$ ipython --no-banner

In [1]: import numpy as np

In [2]: import numpy.linalg as la

In [3]: np.set_printoptions(precision=2, suppress=True, linewidth=200, floatmode="fixed")

In [4]: E = np.loadtxt("data.csv", delimiter=",")

In [5]: E
Out[5]: 
array([[0.00, 0.00, 0.00, 0.00, 1.00, 1.00, 0.00, 0.00, 0.00, 0.00, 1.00, 0.00, 0.00, 0.00],
       [0.00, 0.00, 1.00, 0.00, 0.00, 0.00, 0.00, 0.00, 1.00, 1.00, 0.00, 1.00, 1.00, 0.00],
       [0.00, 1.00, 0.00, 0.00, 0.00, 0.00, 0.00, 0.00, 1.00, 0.00, 0.00, 1.00, 1.00, 0.00],
       [0.00, 0.00, 0.00, 0.00, 0.00, 1.00, 1.00, 1.00, 0.00, 0.00, 1.00, 0.00, 0.00, 1.00],
       [1.00, 0.00, 0.00, 0.00, 0.00, 1.00, 1.00, 1.00, 0.00, 0.00, 0.00, 0.00, 0.00, 1.00],
       [1.00, 0.00, 0.00, 1.00, 1.00, 0.00, 0.00, 1.00, 0.00, 0.00, 1.00, 0.00, 0.00, 1.00],
       [0.00, 0.00, 0.00, 1.00, 1.00, 0.00, 0.00, 0.00, 0.00, 0.00, 1.00, 0.00, 0.00, 1.00],
       [0.00, 0.00, 0.00, 1.00, 1.00, 1.00, 0.00, 0.00, 0.00, 0.00, 1.00, 0.00, 0.00, 0.00],
       [0.00, 1.00, 1.00, 0.00, 0.00, 0.00, 0.00, 0.00, 0.00, 1.00, 0.00, 1.00, 1.00, 0.00],
       [0.00, 1.00, 0.00, 0.00, 0.00, 0.00, 0.00, 0.00, 1.00, 0.00, 0.00, 0.00, 1.00, 0.00],
       [1.00, 0.00, 0.00, 1.00, 0.00, 1.00, 1.00, 1.00, 0.00, 0.00, 0.00, 0.00, 0.00, 1.00],
       [0.00, 1.00, 1.00, 0.00, 0.00, 0.00, 0.00, 0.00, 1.00, 0.00, 0.00, 0.00, 0.00, 0.00],
       [0.00, 1.00, 1.00, 0.00, 0.00, 0.00, 0.00, 0.00, 1.00, 1.00, 0.00, 0.00, 0.00, 0.00],
       [0.00, 0.00, 0.00, 1.00, 1.00, 1.00, 1.00, 0.00, 0.00, 0.00, 1.00, 0.00, 0.00, 0.00]])

In [6]: rng = np.random.default_rng(91)

In [7]: out = E + rng.integers(-2, 3, (14, 13)) @ rng.integers(-2, 3, (13, 14))

In [8]: out
Out[8]: 
array([[-10.00, -16.00,  -8.00,  -4.00,  -3.00,  -1.00,  -9.00, -20.00,   2.00,  -1.00,   2.00,  -3.00,  -4.00,  -8.00],
       [-12.00,  -8.00,   2.00,   1.00, -11.00,  11.00,   0.00,   5.00,  21.00,   9.00,  -6.00,  -7.00,  -3.00,  -3.00],
       [-10.00,   5.00,   4.00,   1.00, -12.00,   8.00,   3.00,   8.00,   9.00,   7.00, -13.00,   6.00,   9.00,   6.00],
       [ -8.00,  -1.00,  -5.00,  -2.00,   6.00,   1.00,   5.00,   2.00,  -4.00,   0.00,  -9.00,  -4.00,  -5.00,  -1.00],
       [  8.00,   5.00,  -3.00,  11.00,   1.00,   1.00,  19.00,   3.00,  -7.00,  -1.00,  -7.00,  14.00,   9.00,   2.00],
       [  4.00, -13.00,  -1.00,   7.00,   3.00,   4.00,   3.00,  -4.00,   9.00,   1.00,   1.00,  -1.00,  -6.00,  -1.00],
       [ -9.00,  -6.00,  -2.00,   0.00,  -4.00,  -7.00,   9.00,  -8.00,   1.00,  -1.00,  -1.00,  13.00,  -6.00,   0.00],
       [ 10.00,  13.00,   9.00,  -3.00,   3.00,  10.00,   8.00,  -9.00, -19.00,   0.00,  -4.00,  -1.00,   9.00,   1.00],
       [ -3.00,  -2.00,  10.00,  -2.00,   1.00,  15.00,   0.00,   1.00,   1.00,   4.00,  -1.00,  -3.00,   0.00,  17.00],
       [ -3.00,  -1.00,   0.00,  14.00,  -6.00,   4.00,   6.00,  -3.00,  -2.00,  -6.00,  -4.00,   1.00,  11.00,   0.00],
       [  5.00,  -8.00,  -6.00,  18.00,  -1.00,  -5.00,  -2.00,   0.00,   7.00,  -5.00,  -2.00,  -1.00,  -2.00, -12.00],
       [ -7.00,  -8.00,   9.00,   6.00,  -5.00,   2.00,   9.00,  -8.00,   0.00,  -4.00,   1.00,  16.00,  10.00,  14.00],
       [ -5.00,   7.00,   3.00, -10.00,  13.00,   0.00,   4.00,   7.00, -10.00,   1.00,  -9.00,   1.00,   1.00,  13.00],
       [  6.00,   7.00,   1.00,  -5.00,  -9.00,   6.00,   2.00,  -6.00,  -2.00,   5.00,  -7.00,  -9.00,   0.00, -10.00]])

In [9]: la.matrix_rank(out - E, tol=1e-8)
Out[9]: np.int64(13)

In [10]: vec = np.array([3, 2, 1, 2, 3, 3, 2, 3, 2, 3, 0, 0, 2, 1])

In [11]: h1 = np.maximum(out @ vec, 0)

In [12]: np.tanh(out @ vec)
Out[12]: array([-1.00,  1.00,  1.00, -1.00,  1.00,  1.00, -1.00,  1.00,  1.00,  1.00, -1.00, -1.00,  1.00,  0.76])

In [13]: np.maximum(out @ (3 * vec), 0)
Out[13]: array([  0.00,  81.00, 201.00,   0.00, 327.00,  66.00,   0.00, 204.00, 225.00,  42.00,   0.00,   0.00, 144.00,   3.00])

In [14]: h1
Out[14]: array([  0.00,  27.00,  67.00,   0.00, 109.00,  22.00,   0.00,  68.00,  75.00,  14.00,   0.00,   0.00,  48.00,   1.00])

In [15]: out.T @ h1
Out[15]: array([  145.00,  1441.00,  1480.00,   804.00,  -116.00,  2897.00,  3160.00,   661.00, -1122.00,   894.00, -2616.00,  1477.00,  2185.00,  2474.00])

In [16]: np.flatnonzero(h1 > 1e-9)
Out[16]: array([ 1,  2,  4,  5,  7,  8,  9, 12, 13])

In [17]: rk = la.matrix_rank(E)

In [18]: rk
Out[18]: np.int64(13)

In [19]: null = la.svd(E)[2][rk:].T

In [20]: la.matrix_rank(E.T @ E), la.matrix_rank(E @ E.T)
Out[20]: (np.int64(13), np.int64(13))

In [21]: np.round(null[:, 0] / null[np.abs(null[:, 0]).round(6).argmax(), 0], 2) + 0
Out[21]: array([ 1.00,  0.00,  0.00,  0.00, -1.00,  0.00,  0.00, -1.00,  0.00,  0.00,  1.00,  0.00,  0.00,  0.00])

In [22]: np.allclose(E @ null, 0)
Out[22]: True

In [23]: [int(la.matrix_rank(np.delete(E, i, axis=0))) for i in range(14)]
Out[23]: [13, 12, 12, 12, 13, 12, 12, 13, 12, 12, 13, 12, 12, 12]

In [24]: null.shape
Out[24]: (14, 1)
